$ python -q
>>> import numpy as np
>>> np.set_printoptions(precision=3, suppress=True, linewidth=160, floatmode="fixed")
>>> rng = np.random.default_rng(1280)
>>> X = np.eye(4, dtype=int)[rng.permutation(4)]
>>> X
array([[1, 0, 0, 0],
       [0, 0, 0, 1],
       [0, 0, 1, 0],
       [0, 1, 0, 0]])
>>> hat = np.triu(np.array([[-2, 0, 0, -2], [2, 3, 2, -3], [1, -2, 0, 3], [-2, -1, 1, -3]]), 1) + np.eye(4)
>>> other = hat @ X @ np.linalg.inv(hat)
>>> np.round(np.linalg.det(other), 3)
np.float64(-1.0)
>>> np.linalg.matrix_rank(other)
np.int64(4)
>>> hat @ X - X @ hat
array([[ 0.000, -2.000,  0.000,  2.000],
       [ 0.000, -3.000,  2.000,  0.000],
       [ 0.000,  3.000,  0.000, -3.000],
       [ 0.000,  0.000, -2.000,  3.000]])
>>> np.trace(other), np.trace(X)
(np.float64(2.0), np.int64(2))
>>> np.linalg.matrix_power(X, 2)
array([[1, 0, 0, 0],
       [0, 1, 0, 0],
       [0, 0, 1, 0],
       [0, 0, 0, 1]])
>>> X @ np.ones(4)
array([1.000, 1.000, 1.000, 1.000])
>>> pr = np.eye(4)[1]
>>> for _ in range(6):
...     pr = pr @ X
...     print(pr.round(3))
... 
[0.000 0.000 0.000 1.000]
[0.000 1.000 0.000 0.000]
[0.000 0.000 0.000 1.000]
[0.000 1.000 0.000 0.000]
[0.000 0.000 0.000 1.000]
[0.000 1.000 0.000 0.000]
>>> w, V = np.linalg.eigh(X)
>>> x0 = np.array([-1, -2, 2, 0])
>>> np.round(V * np.abs(w) @ V.T, 3) + 0
array([[1.000, 0.000, 0.000, 0.000],
       [0.000, 1.000, 0.000, 0.000],
       [0.000, 0.000, 1.000, 0.000],
       [0.000, 0.000, 0.000, 1.000]])
>>> x0 @ X @ x0
np.int64(5)
>>> O, V = np.linalg.qr(X[:, :1])[0], np.linalg.qr(X[:, 1:])[0]
>>> sigma = np.linalg.svd(O.T @ V, compute_uv=False)
>>> round(np.linalg.norm(O @ O.T - V @ V.T, 2), 3)
np.float64(1.0)
>>> m1 = np.load("case1.npy")
>>> m1
array([[-5,  0, -5, -6, -4],
       [-4,  1, -4, -5, -3],
       [-6, -1, -6, -7, -5],
       [-6, -1, -6, -7, -5],
       [-2,  3, -2, -3, -1],
       [-4,  1, -4, -5, -3]])
>>> round(np.linalg.norm(m1, 2) / np.linalg.norm(m1), 3)
np.float64(0.987)
>>> [round(float(x), 3) for x in np.linalg.svd(m1, compute_uv=False)[:3]]
[23.303, 3.739, 0.0]
>>> round(np.trace(np.linalg.pinv(m1) @ m1), 3)
np.float64(2.0)
>>> try:
...     np.linalg.inv(m1)
... except np.linalg.LinAlgError as e:
...     print(repr(e))
... 
LinAlgError('Last 2 dimensions of the array must be square')
